$ python3 -q
>>> import numpy as np
>>> from numpy import linalg as LA
>>> np.set_printoptions(precision=2, suppress=True, linewidth=100, legacy="1.25")
>>> J = np.array([[24, 0, -22, -14, -14, -16, 14, 14],
...     [0, 5, 3, 4, 9, -11, -4, 2],
...     [-22, 3, 22, 16, 18, 8, -14, -12],
...     [-14, 4, 16, 29, 10, -1, 17, -15],
...     [-14, 9, 18, 10, 26, -10, -24, -2],
...     [-16, -11, 8, -1, -10, 35, -3, -13],
...     [14, -4, -14, 17, -24, -3, 57, -7],
...     [14, 2, -12, -15, -2, -13, -7, 13]])
>>> LA.lstsq(J[:-1].T, J[-1])[2]
3
>>> np.allclose(J[:-1].T @ LA.lstsq(J[:-1].T, J[-1])[0], J[-1])
True
>>> np.round(J @ LA.pinv(J) @ J, 2) + 0
array([[ 24.,   0., -22., -14., -14., -16.,  14.,  14.],
       [  0.,   5.,   3.,   4.,   9., -11.,  -4.,   2.],
       [-22.,   3.,  22.,  16.,  18.,   8., -14., -12.],
       [-14.,   4.,  16.,  29.,  10.,  -1.,  17., -15.],
       [-14.,   9.,  18.,  10.,  26., -10., -24.,  -2.],
       [-16., -11.,   8.,  -1., -10.,  35.,  -3., -13.],
       [ 14.,  -4., -14.,  17., -24.,  -3.,  57.,  -7.],
       [ 14.,   2., -12., -15.,  -2., -13.,  -7.,  13.]])
>>> np.abs(np.diag(LA.qr(J)[1])) > 1e-9
array([ True,  True,  True, False, False, False, False, False])
>>> np.unique(J.round(6), axis=0).shape
(8, 8)
>>> rank = LA.matrix_rank(J)
>>> rank
3
>>> null = LA.svd(J)[2][rank:].T
>>> null.shape
(8, 5)
>>> LA.matrix_rank(J.T @ J), LA.matrix_rank(J @ J.T)
(3, 3)
>>> rng = np.random.default_rng(919)
>>> out = J + rng.integers(-2, 3, (8, 3)) @ rng.integers(-2, 3, (3, 8))
>>> out
array([[ 16,   4, -20, -20, -12, -22,  14,  15],
       [  2,   5,   3,   4,  11, -11,  -2,   3],
       [-25,   7,  18,  13,  19,   5, -18, -10],
       [-12,   4,  12,  31,   8,   1,  13, -15],
       [-10,   9,  18,  10,  30, -10, -20,   0],
       [ -8, -15,  10,   3,  -8,  39,   3, -13],
       [ 11,  -4, -12,  16, -25,  -4,  57,  -8],
       [ 13,   2, -14, -14,  -5, -12, -11,  12]])
>>> out - J
array([[-8,  4,  2, -6,  2, -6,  0,  1],
       [ 2,  0,  0,  0,  2,  0,  2,  1],
       [-3,  4, -4, -3,  1, -3, -4,  2],
       [ 2,  0, -4,  2, -2,  2, -4,  0],
       [ 4,  0,  0,  0,  4,  0,  4,  2],
       [ 8, -4,  2,  4,  2,  4,  6,  0],
       [-3,  0,  2, -1, -1, -1,  0, -1],
       [-1,  0, -2,  1, -3,  1, -4, -1]])
>>> np.round(LA.svd(out - J, compute_uv=False), 2) + 0
array([19.02, 11.97,  7.42,  0.  ,  0.  ,  0.  ,  0.  ,  0.  ])
